% ipython --no-banner

In [1]: import numpy as np

In [2]: from numpy import linalg as LA

In [3]: np.set_printoptions(suppress=True, linewidth=120)

In [4]: basis = np.sign(np.array([[1, -2, 1, -2], [-1, -3, 2, 0], [-3, 3, -1, -3], [0, 0, 0, 1]]))

In [5]: B = (np.tril(basis, -1) + np.eye(4)) @ (np.triu(basis, 1) + np.eye(4))

In [6]: w = np.array([-5, -2, 3, -5])

In [7]: M = np.rint(B * w @ LA.inv(B)) + 0

In [8]: M
Out[8]: 
array([[ -8., -14.,  11.,  11.],
       [  6.,   7.,  -6.,  -6.],
       [  6.,   4.,  -3.,   2.],
       [  0.,   0.,   0.,  -5.]])

In [9]: B = LA.inv(M)

In [10]: np.round(LA.slogdet(M)[0], 1)
Out[10]: np.float64(-1.0)

In [11]: print(np.round(LA.inv(B), 1))
[[ -8. -14.  11.  11.]
 [  6.   7.  -6.  -6.]
 [  6.   4.  -3.   2.]
 [ -0.  -0.  -0.  -5.]]

In [12]: print(np.allclose(B, M.T))
False

In [13]: np.round(LA.cond(M), 1)
Out[13]: np.float64(76.7)

In [14]: print(np.round(M @ B, 1) + 0)
[[1. 0. 0. 0.]
 [0. 1. 0. 0.]
 [0. 0. 1. 0.]
 [0. 0. 0. 1.]]

In [15]: print(np.round(LA.det(M) * B, 1))
[[ -15.  -10.  -35.  -35.]
 [  90.  210.  -90.  -90.]
 [  90.  260. -140. -170.]
 [   0.    0.    0.   30.]]

In [16]: X = np.load("case17.npy")

In [17]: X.round(1)
Out[17]: 
array([[-0.9,  0.5],
       [ 0.5,  0.9]])

In [18]: rng = np.random.default_rng(7296)

In [19]: B = X + rng.integers(-2, 3, (2, 1)) @ rng.integers(-2, 3, (1, 2))

In [20]: B.round(1)
Out[20]: 
array([[-0.9,  0.5],
       [-1.5,  0.9]])

In [21]: np.abs(B - X).sum(axis=1)
Out[21]: array([0., 2.])

In [22]: np.round(LA.svd(B - X, compute_uv=False), 1)
Out[22]: array([2., 0.])

In [23]: LA.matrix_rank(B - X, tol=1e-8)
Out[23]: np.int64(1)
